$ ipython --no-banner

In [1]: import numpy as np

In [2]: from numpy import linalg as LA

In [3]: np.set_printoptions(precision=2, suppress=True, linewidth=120, legacy="1.25")

In [4]: def rd(a):
   ...:     return np.round(a, 2) + 0
   ...: 

In [5]: arr = np.loadtxt("block5.csv", delimiter=",")

In [6]: arr
Out[6]: 
array([[-3.,  2.,  0.,  0.,  0.],
       [ 2.,  2.,  2.,  0.,  0.],
       [ 0.,  2.,  0.,  2.,  0.],
       [ 0.,  0.,  2.,  3.,  2.],
       [ 0.,  0.,  0.,  2., -1.]])

In [7]: U, sigma, Vt = LA.svd(arr, full_matrices=False)

In [8]: np.allclose(U * sigma @ Vt, arr)
Out[8]: True

In [9]: rd(np.abs(Vt[0]))
Out[9]: array([0.1 , 0.38, 0.46, 0.75, 0.25])

In [10]: (sigma > 1e-8).sum()
Out[10]: 5

In [11]: rd(sigma)
Out[11]: array([4.91, 3.87, 3.15, 2.28, 0.91])

In [12]: np.abs(U[:, 0]).round(6).argmax()
Out[12]: 3

In [13]: u = np.array([5, 7, 8, 7, 1, -9])

In [14]: v = np.array([-2, 1, -1])

In [15]: data = u[:, None] + v[None, :]

In [16]: data
Out[16]: 
array([[  3,   6,   4],
       [  5,   8,   6],
       [  6,   9,   7],
       [  5,   8,   6],
       [ -1,   2,   0],
       [-11,  -8, -10]])

In [17]: np.abs(np.diag(LA.qr(data)[1])) > 1e-9
Out[17]: array([ True,  True, False])

In [18]: np.unique(data.round(6), axis=0).shape
Out[18]: (5, 3)

In [19]: np.allclose(data[:-1].T @ LA.lstsq(data[:-1].T, data[-1])[0], data[-1])
Out[19]: True

In [20]: np.argsort(-LA.norm(data, axis=0).round(6), kind="stable")[:3]
Out[20]: array([1, 2, 0])

In [21]: m1 = np.load("data.npy")

In [22]: m1
Out[22]: 
array([[4., 0., 3., 0., 0.],
       [0., 4., 0., 3., 3.],
       [3., 0., 4., 0., 0.],
       [0., 3., 0., 4., 3.],
       [0., 3., 0., 3., 4.]])

In [23]: u = np.array([0, 2, 2, 2, 2])

In [24]: A2 = m1 + np.outer(u, np.eye(5)[1])

In [25]: A2
Out[25]: 
array([[4., 0., 3., 0., 0.],
       [0., 6., 0., 3., 3.],
       [3., 2., 4., 0., 0.],
       [0., 5., 0., 4., 3.],
       [0., 5., 0., 3., 4.]])

In [26]: LA.matrix_rank(A2 - m1)
Out[26]: 1

In [27]: mat = np.load("a.npy")

In [28]: mat
Out[28]: 
array([[ 0.6,  2.2,  0.1],
       [ 0.1, -1.2,  0.7],
       [-1.8,  0.5,  0.4],
       [-1.2,  0.6, -0.3]])

In [29]: t3 = np.stack([data, 5 * data, data[::-1]])

In [30]: rd(LA.norm(t3, axis=(1, 2)))
Out[30]: array([ 27.69, 138.47,  27.69])

In [31]: t3.sum(axis=0)
Out[31]: 
array([[  7,  28,  14],
       [ 29,  50,  36],
       [ 41,  62,  48],
       [ 36,  57,  43],
       [ -1,  20,   6],
       [-63, -42, -56]])

In [32]: t3.shape
Out[32]: (3, 6, 3)

In [33]: np.einsum("bij,cij->bc", t3, t3)
Out[33]: 
array([[  767,  3835,    68],
       [ 3835, 19175,   340],
       [   68,   340,   767]])

In [34]: (t3 @ data.T).shape
Out[34]: (3, 6, 6)

In [35]: LA.matrix_rank(t3.reshape(3, -1))
Out[35]: 2

In [36]: vec = np.array([-4, -4, 4])

In [37]: y = mat @ vec

In [38]: rd(LA.pinv(mat) @ mat)
Out[38]: 
array([[1., 0., 0.],
       [0., 1., 0.],
       [0., 0., 1.]])

In [39]: rng = np.random.default_rng(8512)

In [40]: y = y + 0.1 * rng.normal(size=4)

In [41]: rd(y)
Out[41]: array([-10.62,   7.28,   6.76,   1.15])

In [42]: beta, *_ = LA.lstsq(mat, y)

In [43]: beta.round()
Out[43]: array([-4., -4.,  4.])

In [44]: lab = rng.permutation(3)

In [45]: A2 = mat[:, lab] * rng.choice([-1, 1], 3)

In [46]: A2
Out[46]: 
array([[-2.2, -0.1, -0.6],
       [ 1.2, -0.7, -0.1],
       [-0.5, -0.4,  1.8],
       [-0.6,  0.3,  1.2]])

In [47]: U, _, Vt = LA.svd(mat.T @ A2)

In [48]: lab
Out[48]: array([1, 2, 0])

In [49]: t3 = np.stack([mat, 2 * mat, mat[::-1]])

In [50]: LA.matrix_rank(t3.reshape(3, -1))
Out[50]: 2

In [51]: rd(LA.norm(t3, axis=(1, 2)))
Out[51]: array([3.56, 7.12, 3.56])

In [52]: rd(np.einsum("bij,cij->bc", t3, t3))
Out[52]: 
array([[12.69, 25.38,  0.14],
       [25.38, 50.76,  0.28],
       [ 0.14,  0.28, 12.69]])

In [53]: rd(t3.sum(axis=0))
Out[53]: 
array([[ 0.6,  7.2,  0. ],
       [-1.5, -3.1,  2.5],
       [-5.3,  0.3,  1.9],
       [-3. ,  4. , -0.8]])

In [54]: t3.shape
Out[54]: (3, 4, 3)

In [55]: (t3 @ mat.T).shape
Out[55]: (3, 4, 4)

In [56]: hat = mat @ LA.solve(mat.T @ mat, mat.T)

In [57]: LA.matrix_rank(np.eye(4) - hat)
Out[57]: 1

In [58]: rd(LA.eigvalsh(hat))
Out[58]: array([0., 1., 1., 1.])

In [59]: rd(np.diag(hat))
Out[59]: array([0.97, 0.73, 0.84, 0.46])

In [60]: rd(hat)
Out[60]: 
array([[ 0.97, -0.09,  0.07, -0.13],
       [-0.09,  0.73,  0.21, -0.38],
       [ 0.07,  0.21,  0.84,  0.29],
       [-0.13, -0.38,  0.29,  0.46]])

In [61]: A2 = np.array([[2, -2, 1], [0, 1, -1], [2, -2, -2]])

In [62]: F = A2 + A2.T

In [63]: F
Out[63]: 
array([[ 4, -2,  3],
       [-2,  2, -3],
       [ 3, -3, -4]])

In [64]: vec = np.array([-3, 2, -2])

In [65]: y = F @ vec

In [66]: beta, lr = np.zeros(3), 1 / LA.norm(F, 2) ** 2

In [67]: for i in range(12):
    ...:     beta -= lr * F.T @ (F @ beta - y)
    ...:     if i % 2 == 0: print(i, round(LA.norm(F @ beta - y), 2))
    ...: 
0 1.0
2 0.1
4 0.03
6 0.02
8 0.02
10 0.02

In [68]: rd(LA.cond(F))
Out[68]: 7.83

In [69]: X = np.loadtxt("mat.csv", delimiter=",")

In [70]: X
Out[70]: 
array([[6., 0.],
       [0., 0.],
       [0., 5.],
       [0., 3.],
       [0., 0.]])

In [71]: hat = X @ LA.solve(X.T @ X, X.T)

In [72]: hat @ X[:, 0]
Out[72]: array([6., 0., 0., 0., 0.])

In [73]: rd(hat)
Out[73]: 
array([[1.  , 0.  , 0.  , 0.  , 0.  ],
       [0.  , 0.  , 0.  , 0.  , 0.  ],
       [0.  , 0.  , 0.74, 0.44, 0.  ],
       [0.  , 0.  , 0.44, 0.26, 0.  ],
       [0.  , 0.  , 0.  , 0.  , 0.  ]])

In [74]: np.allclose(hat @ hat, hat)
Out[74]: True

In [75]: A2 = np.c_[X[:, :1] @ np.array([[2]]), np.array([0, -1, -1, -2, 2])]

In [76]: A2
Out[76]: 
array([[12.,  0.],
       [ 0., -1.],
       [ 0., -1.],
       [ 0., -2.],
       [ 0.,  2.]])

In [77]: rd(LA.norm(LA.qr(X)[0].T @ A2, axis=0) ** 2 / ((A2 ** 2).sum(axis=0) + 1e-12))
Out[77]: array([1.  , 0.36])

In [78]: rd(LA.norm(A2 - X @ LA.lstsq(X, A2)[0], axis=0))
Out[78]: array([0.  , 2.54])

In [79]: rd(LA.lstsq(X, A2[:, 0])[0])
Out[79]: array([2., 0.])

In [80]: LA.matrix_rank(A2)
Out[80]: 2

In [81]: A2 = np.array([[0, 3], [1, 3]])

In [82]: Z = np.kron(A2, X)

In [83]: Z
Out[83]: 
array([[ 0.,  0., 18.,  0.],
       [ 0.,  0.,  0.,  0.],
       [ 0.,  0.,  0., 15.],
       [ 0.,  0.,  0.,  9.],
       [ 0.,  0.,  0.,  0.],
       [ 6.,  0., 18.,  0.],
       [ 0.,  0.,  0.,  0.],
       [ 0.,  5.,  0., 15.],
       [ 0.,  3.,  0.,  9.],
       [ 0.,  0.,  0.,  0.]])

In [84]: rd(LA.norm(Z, 2)), rd(LA.norm(A2, 2) * LA.norm(X, 2))
Out[84]: (25.82, 25.82)

In [85]: Z.shape
Out[85]: (10, 4)

In [86]: LA.matrix_rank(Z)
Out[86]: 4

In [87]: feats = np.loadtxt("dump.csv", delimiter=",")

In [88]: rd(feats)
Out[88]: 
array([[-0.51,  2.89,  0.45,  0.43],
       [-1.02, -0.37,  2.46, -1.33],
       [-1.63, -0.72,  0.5 ,  2.36],
       [ 2.24, -0.03,  1.58,  1.21]])

In [89]: rd((feats + feats.T) / 2)
Out[89]: 
array([[-0.51,  0.94, -0.59,  1.34],
       [ 0.94, -0.37,  0.87, -0.68],
       [-0.59,  0.87,  0.5 ,  1.97],
       [ 1.34, -0.68,  1.97,  1.21]])

In [90]: rd(np.abs(LA.eigvals(feats)).max())
Out[90]: 3.0

In [91]: np.allclose(feats, feats.T)
Out[91]: False

In [92]: np.allclose(feats @ feats.T, feats.T @ feats)
Out[92]: True

In [93]: rd(feats.T @ feats)
Out[93]: 
array([[9., 0., 0., 0.],
       [0., 9., 0., 0.],
       [0., 0., 9., 0.],
       [0., 0., 0., 9.]])

In [94]: rd(LA.pinv(feats))
Out[94]: 
array([[-0.06, -0.11, -0.18,  0.25],
       [ 0.32, -0.04, -0.08,  0.  ],
       [ 0.05,  0.27,  0.06,  0.18],
       [ 0.05, -0.15,  0.26,  0.13]])

In [95]: rd(feats @ feats.T)
Out[95]: 
array([[9., 0., 0., 0.],
       [0., 9., 0., 0.],
       [0., 0., 9., 0.],
       [0., 0., 0., 9.]])

In [96]: rd(LA.svd(feats, compute_uv=False))
Out[96]: array([3., 3., 3., 3.])

In [97]: lab = rng.permutation(4)

In [98]: A2 = feats[:, lab] * rng.choice([-1, 1], 4)

In [99]: rd(A2)
Out[99]: 
array([[-2.89,  0.43,  0.45,  0.51],
       [ 0.37, -1.33,  2.46,  1.02],
       [ 0.72,  2.36,  0.5 ,  1.63],
       [ 0.03,  1.21,  1.58, -2.24]])

In [100]: U, _, Vt = LA.svd(feats.T @ A2)

In [101]: rd(LA.lstsq(feats, A2)[0])
Out[101]: 
array([[ 0.,  0.,  0., -1.],
       [-1.,  0.,  0.,  0.],
       [ 0.,  0.,  1.,  0.],
       [ 0.,  1.,  0.,  0.]])
